In [1]: import numpy as np

In [2]: np.set_printoptions(precision=3, suppress=True, linewidth=200, floatmode="fixed")

In [3]: C = np.array([[4, 1, 2, 0, 3]])

In [4]: rng = np.random.default_rng(40152)

In [5]: F = rng.normal(size=(13, 1)) @ C + np.array([0, 2, 1, 2, 0])

In [6]: F
Out[6]: 
array([[ 9.702,  4.426,  5.851,  2.000,  7.277],
       [ 2.967,  2.742,  2.483,  2.000,  2.225],
       [ 1.812,  2.453,  1.906,  2.000,  1.359],
       [ 3.458,  2.864,  2.729,  2.000,  2.593],
       [-1.665,  1.584,  0.168,  2.000, -1.248],
       [-5.681,  0.580, -1.841,  2.000, -4.261],
       [ 3.554,  2.889,  2.777,  2.000,  2.666],
       [-0.915,  1.771,  0.543,  2.000, -0.686],
       [ 9.106,  4.276,  5.553,  2.000,  6.829],
       [ 0.138,  2.035,  1.069,  2.000,  0.104],
       [-1.262,  1.685,  0.369,  2.000, -0.946],
       [ 0.233,  2.058,  1.117,  2.000,  0.175],
       [ 9.538,  4.384,  5.769,  2.000,  7.153]])

In [7]: # rank 2

In [8]: U, sv, Vt = np.linalg.svd(F)

In [9]: sv.round(3) + 0
Out[9]: array([27.321,  8.614,  0.000,  0.000,  0.000])

In [10]: A2 = U[:, :2] @ np.diag(sv[:2]) @ Vt[:2]

In [11]: A2
Out[11]: 
array([[ 9.702,  4.426,  5.851,  2.000,  7.277],
       [ 2.967,  2.742,  2.483,  2.000,  2.225],
       [ 1.812,  2.453,  1.906,  2.000,  1.359],
       [ 3.458,  2.864,  2.729,  2.000,  2.593],
       [-1.665,  1.584,  0.168,  2.000, -1.248],
       [-5.681,  0.580, -1.841,  2.000, -4.261],
       [ 3.554,  2.889,  2.777,  2.000,  2.666],
       [-0.915,  1.771,  0.543,  2.000, -0.686],
       [ 9.106,  4.276,  5.553,  2.000,  6.829],
       [ 0.138,  2.035,  1.069,  2.000,  0.104],
       [-1.262,  1.685,  0.369,  2.000, -0.946],
       [ 0.233,  2.058,  1.117,  2.000,  0.175],
       [ 9.538,  4.384,  5.769,  2.000,  7.153]])

In [12]: round(float(np.linalg.norm(F - A2, 2)), 3), np.round(sv[2], 3)
Out[12]: (0.0, np.float64(0.0))

In [13]: round(np.linalg.norm(F - A2) / np.linalg.norm(F), 3)
Out[13]: np.float64(0.0)

In [14]: np.linalg.matrix_rank(A2)
Out[14]: np.int64(2)

In [15]: np.linalg.matrix_rank(F, rtol=0.05)
Out[15]: np.int64(2)

In [16]: U, sv, Vt = np.linalg.svd(F)

In [17]: V = Vt[:(sv > 1e-8).sum()]

In [18]: vec = F[9] + 5 * F[12] + rng.integers(2) * np.eye(5)[2]

In [19]: vec
Out[19]: array([47.827, 23.957, 30.914, 12.000, 35.871])

In [20]: np.diag(V.T @ V)
Out[20]: array([0.567, 0.445, 0.197, 0.472, 0.319])

In [21]: cov = F.T @ F

In [22]: np.round(np.linalg.eigvalsh(cov)[::-1], 3) + 0
Out[22]: array([746.464,  74.201,   0.000,   0.000,   0.000])

In [23]: np.allclose(cov, cov.T)
Out[23]: True

In [24]: np.argsort(-np.linalg.norm(F, axis=0).round(6), kind="stable")[:3]
Out[24]: array([0, 4, 2])

In [25]: np.linalg.cond(F) > 100
Out[25]: np.True_

In [26]: round(np.linalg.norm(F, 2) / np.linalg.norm(F), 3)
Out[26]: np.float64(0.954)

In [27]: K = np.loadtxt("out9.csv", delimiter=",")

In [28]: K
Out[28]: 
array([[ 5.000,  0.000,  1.000, -2.000,  2.000, -1.000,  0.000,  1.000,  3.000, -3.000, -2.000, -1.000],
       [ 0.000,  4.000,  0.000,  0.000,  0.000,  0.000,  0.000,  0.000,  0.000,  0.000,  0.000,  0.000],
       [ 1.000,  0.000,  5.000, -2.000,  2.000, -1.000,  0.000,  1.000,  3.000, -3.000, -2.000, -1.000],
       [-2.000,  0.000, -2.000,  8.000, -4.000,  2.000,  0.000, -2.000, -6.000,  6.000,  4.000,  2.000],
       [ 2.000,  0.000,  2.000, -4.000,  8.000, -2.000,  0.000,  2.000,  6.000, -6.000, -4.000, -2.000],
       [-1.000,  0.000, -1.000,  2.000, -2.000,  5.000,  0.000, -1.000, -3.000,  3.000,  2.000,  1.000],
       [ 0.000,  0.000,  0.000,  0.000,  0.000,  0.000,  4.000,  0.000,  0.000,  0.000,  0.000,  0.000],
       [ 1.000,  0.000,  1.000, -2.000,  2.000, -1.000,  0.000,  5.000,  3.000, -3.000, -2.000, -1.000],
       [ 3.000,  0.000,  3.000, -6.000,  6.000, -3.000,  0.000,  3.000, 13.000, -9.000, -6.000, -3.000],
       [-3.000,  0.000, -3.000,  6.000, -6.000,  3.000,  0.000, -3.000, -9.000, 13.000,  6.000,  3.000],
       [-2.000,  0.000, -2.000,  4.000, -4.000,  2.000,  0.000, -2.000, -6.000,  6.000,  8.000,  2.000],
       [-1.000,  0.000, -1.000,  2.000, -2.000,  1.000,  0.000, -1.000, -3.000,  3.000,  2.000,  5.000]])

In [29]: np.round(np.abs(np.linalg.eigvals(K)).max(), 3)
Out[29]: np.float64(39.0)

In [30]: np.allclose(K, K.T)
Out[30]: True

In [31]: np.sort(np.abs(np.linalg.eigvals(K)))
Out[31]: array([ 4.000,  4.000,  4.000,  4.000,  4.000,  4.000,  4.000,  4.000,  4.000,  4.000,  4.000, 39.000])

In [32]: K @ K
Out[32]: 
array([[  59.000,    0.000,   43.000,  -86.000,   86.000,  -43.000,    0.000,   43.000,  129.000, -129.000,  -86.000,  -43.000],
       [   0.000,   16.000,    0.000,    0.000,    0.000,    0.000,    0.000,    0.000,    0.000,    0.000,    0.000,    0.000],
       [  43.000,    0.000,   59.000,  -86.000,   86.000,  -43.000,    0.000,   43.000,  129.000, -129.000,  -86.000,  -43.000],
       [ -86.000,    0.000,  -86.000,  188.000, -172.000,   86.000,    0.000,  -86.000, -258.000,  258.000,  172.000,   86.000],
       [  86.000,    0.000,   86.000, -172.000,  188.000,  -86.000,    0.000,   86.000,  258.000, -258.000, -172.000,  -86.000],
       [ -43.000,    0.000,  -43.000,   86.000,  -86.000,   59.000,    0.000,  -43.000, -129.000,  129.000,   86.000,   43.000],
       [   0.000,    0.000,    0.000,    0.000,    0.000,    0.000,   16.000,    0.000,    0.000,    0.000,    0.000,    0.000],
       [  43.000,    0.000,   43.000,  -86.000,   86.000,  -43.000,    0.000,   59.000,  129.000, -129.000,  -86.000,  -43.000],
       [ 129.000,    0.000,  129.000, -258.000,  258.000, -129.000,    0.000,  129.000,  403.000, -387.000, -258.000, -129.000],
       [-129.000,    0.000, -129.000,  258.000, -258.000,  129.000,    0.000, -129.000, -387.000,  403.000,  258.000,  129.000],
       [ -86.000,    0.000,  -86.000,  172.000, -172.000,   86.000,    0.000,  -86.000, -258.000,  258.000,  188.000,   86.000],
       [ -43.000,    0.000,  -43.000,   86.000,  -86.000,   43.000,    0.000,  -43.000, -129.000,  129.000,   86.000,   59.000]])

In [33]: A2 = np.linalg.inv(K)

In [34]: np.round(K @ A2, 3) + 0
Out[34]: 
array([[1.000, 0.000, 0.000, 0.000, 0.000, 0.000, 0.000, 0.000, 0.000, 0.000, 0.000, 0.000],
       [0.000, 1.000, 0.000, 0.000, 0.000, 0.000, 0.000, 0.000, 0.000, 0.000, 0.000, 0.000],
       [0.000, 0.000, 1.000, 0.000, 0.000, 0.000, 0.000, 0.000, 0.000, 0.000, 0.000, 0.000],
       [0.000, 0.000, 0.000, 1.000, 0.000, 0.000, 0.000, 0.000, 0.000, 0.000, 0.000, 0.000],
       [0.000, 0.000, 0.000, 0.000, 1.000, 0.000, 0.000, 0.000, 0.000, 0.000, 0.000, 0.000],
       [0.000, 0.000, 0.000, 0.000, 0.000, 1.000, 0.000, 0.000, 0.000, 0.000, 0.000, 0.000],
       [0.000, 0.000, 0.000, 0.000, 0.000, 0.000, 1.000, 0.000, 0.000, 0.000, 0.000, 0.000],
       [0.000, 0.000, 0.000, 0.000, 0.000, 0.000, 0.000, 1.000, 0.000, 0.000, 0.000, 0.000],
       [0.000, 0.000, 0.000, 0.000, 0.000, 0.000, 0.000, 0.000, 1.000, 0.000, 0.000, 0.000],
       [0.000, 0.000, 0.000, 0.000, 0.000, 0.000, 0.000, 0.000, 0.000, 1.000, 0.000, 0.000],
       [0.000, 0.000, 0.000, 0.000, 0.000, 0.000, 0.000, 0.000, 0.000, 0.000, 1.000, 0.000],
       [0.000, 0.000, 0.000, 0.000, 0.000, 0.000, 0.000, 0.000, 0.000, 0.000, 0.000, 1.000]])

In [35]: A = np.load("layer12.npy")

In [36]: A
Out[36]: 
array([[0.500, 0.000, 0.000, 0.000, 0.500, 0.000, 0.000],
       [0.000, 1.000, 0.000, 0.000, 0.000, 0.000, 0.000],
       [0.000, 0.250, 0.500, 0.000, 0.000, 0.000, 0.250],
       [0.125, 0.125, 0.125, 0.250, 0.125, 0.125, 0.125],
       [0.500, 0.000, 0.000, 0.000, 0.500, 0.000, 0.000],
       [0.000, 0.200, 0.000, 0.000, 0.200, 0.400, 0.200],
       [0.000, 0.000, 0.250, 0.250, 0.000, 0.250, 0.250]])

In [37]: round(np.trace(np.linalg.pinv(A) @ A), 3)
Out[37]: np.float64(6.0)

In [38]: np.unique(A.round(6), axis=0).shape
Out[38]: (6, 7)

In [39]: r = np.linalg.matrix_rank(A)

In [40]: r
Out[40]: np.int64(6)

In [41]: null = np.linalg.svd(A)[2][r:].T

In [42]: np.linalg.matrix_rank(A.T @ A), np.linalg.matrix_rank(A @ A.T)
Out[42]: (np.int64(6), np.int64(6))

In [43]: [int(np.linalg.matrix_rank(np.delete(A, i, axis=0))) for i in range(7)]
Out[43]: [6, 5, 5, 5, 6, 5, 5]

In [44]: np.abs(A).max()
Out[44]: np.float64(1.0)

In [45]: A.mean(axis=0)
Out[45]: array([0.161, 0.225, 0.125, 0.071, 0.189, 0.111, 0.118])

In [46]: A.shape
Out[46]: (7, 7)

In [47]: np.round(np.linalg.norm(A), 3)
Out[47]: np.float64(1.75)

In [48]: np.count_nonzero(A)
Out[48]: np.int64(23)

In [49]: np.diff(A, axis=0)
Out[49]: 
array([[-0.500,  1.000,  0.000,  0.000, -0.500,  0.000,  0.000],
       [ 0.000, -0.750,  0.500,  0.000,  0.000,  0.000,  0.250],
       [ 0.125, -0.125, -0.375,  0.250,  0.125,  0.125, -0.125],
       [ 0.375, -0.125, -0.125, -0.250,  0.375, -0.125, -0.125],
       [-0.500,  0.200,  0.000,  0.000, -0.300,  0.400,  0.200],
       [ 0.000, -0.200,  0.250,  0.250, -0.200, -0.150,  0.050]])

In [50]: np.linalg.matrix_rank(A)
Out[50]: np.int64(6)

In [51]: A2 = A / np.linalg.norm(A, axis=1, keepdims=True)

In [52]: cov = A2 @ A2.T

In [53]: np.argwhere(np.triu(np.abs(cov) > 0.95, 1))
Out[53]: array([[0, 4]])

In [54]: cov[2]
Out[54]: array([0.000, 0.408, 1.000, 0.516, 0.000, 0.309, 0.612])

In [55]: np.linalg.norm(A2, axis=1)
Out[55]: array([1.000, 1.000, 1.000, 1.000, 1.000, 1.000, 1.000])

In [56]: (cov - 2 * np.eye(7)).round(6).argmax(axis=1)
Out[56]: array([4, 2, 6, 6, 0, 3, 3])

In [57]: round(float(np.degrees(np.arccos(np.clip(cov[2, 3], -1, 1)))), 3)
Out[57]: 58.909

In [58]: W0 = np.load("a.npy")

In [59]: W0
Out[59]: 
array([[ 2, -1, -1,  2,  1,  0, -2, -1, -2,  1],
       [ 0,  1,  2, -2,  0, -1,  1, -1,  2, -1],
       [ 0,  0, -1,  2, -2, -2, -2,  0, -2,  1],
       [ 0,  0,  0, -2,  1, -1, -1,  1,  2, -2],
       [ 0,  0,  0,  0,  2,  2,  2,  1, -1,  0],
       [ 0,  0,  0,  0,  0,  0, -2,  0, -2, -2],
       [ 0,  0,  0,  0,  0,  0,  1,  0, -1,  0],
       [ 0,  0,  0,  0,  0,  0,  0,  1,  2,  1],
       [ 0,  0,  0,  0,  0,  0,  0,  0, -1, -2],
       [ 0,  0,  0,  0,  0,  0,  0,  0,  0,  2]])

In [60]: vec = np.array([1, 7, -6, -8, -5, 8, -5, -2, -4, 5])

In [61]: W0 @ (2 * vec)
Out[61]: array([ 10, -26,  14, -24,  -4,  16,  -2, -10, -12,  20])

In [62]: W0 * vec
Out[62]: 
array([[  2,  -7,   6, -16,  -5,   0,  10,   2,   8,   5],
       [  0,   7, -12,  16,   0,  -8,  -5,   2,  -8,  -5],
       [  0,   0,   6, -16,  10, -16,  10,   0,   8,   5],
       [  0,   0,   0,  16,  -5,  -8,   5,  -2,  -8, -10],
       [  0,   0,   0,   0, -10,  16, -10,  -2,   4,   0],
       [  0,   0,   0,   0,   0,   0,  10,   0,   8, -10],
       [  0,   0,   0,   0,   0,   0,  -5,   0,   4,   0],
       [  0,   0,   0,   0,   0,   0,   0,  -2,  -8,   5],
       [  0,   0,   0,   0,   0,   0,   0,   0,   4, -10],
       [  0,   0,   0,   0,   0,   0,   0,   0,   0,  10]])

In [63]: W0 @ np.ones(10)
Out[63]: array([-1.000,  1.000, -6.000, -2.000,  6.000, -6.000,  0.000,  4.000, -3.000,  2.000])

In [64]: (W0 @ vec).argmax()
Out[64]: np.int64(9)

In [65]: np.linalg.norm(W0 @ vec) <= np.linalg.norm(W0, 2) * np.linalg.norm(vec) + 1e-9
Out[65]: np.True_

In [66]: W0 @ np.eye(10)[3]
Out[66]: array([ 2.000, -2.000,  2.000, -2.000,  0.000,  0.000,  0.000,  0.000,  0.000,  0.000])

In [67]: U, sv, Vt = np.linalg.svd(W0)

In [68]: sv.round(3) + 0
Out[68]: array([7.311, 4.976, 4.560, 3.158, 2.529, 1.244, 1.202, 0.758, 0.261, 0.000])

In [69]: np.argmax(sv[:-1] / (sv[1:] + 1e-6)) + 1
Out[69]: np.int64(9)

In [70]: A2 = U[:, :9] @ np.diag(sv[:9]) @ Vt[:9]

In [71]: round(float(np.linalg.norm(W0 - A2) / np.linalg.norm(W0)), 3)
Out[71]: 0.0

In [72]: np.linalg.matrix_rank(W0, rtol=0.05)
Out[72]: np.int64(8)
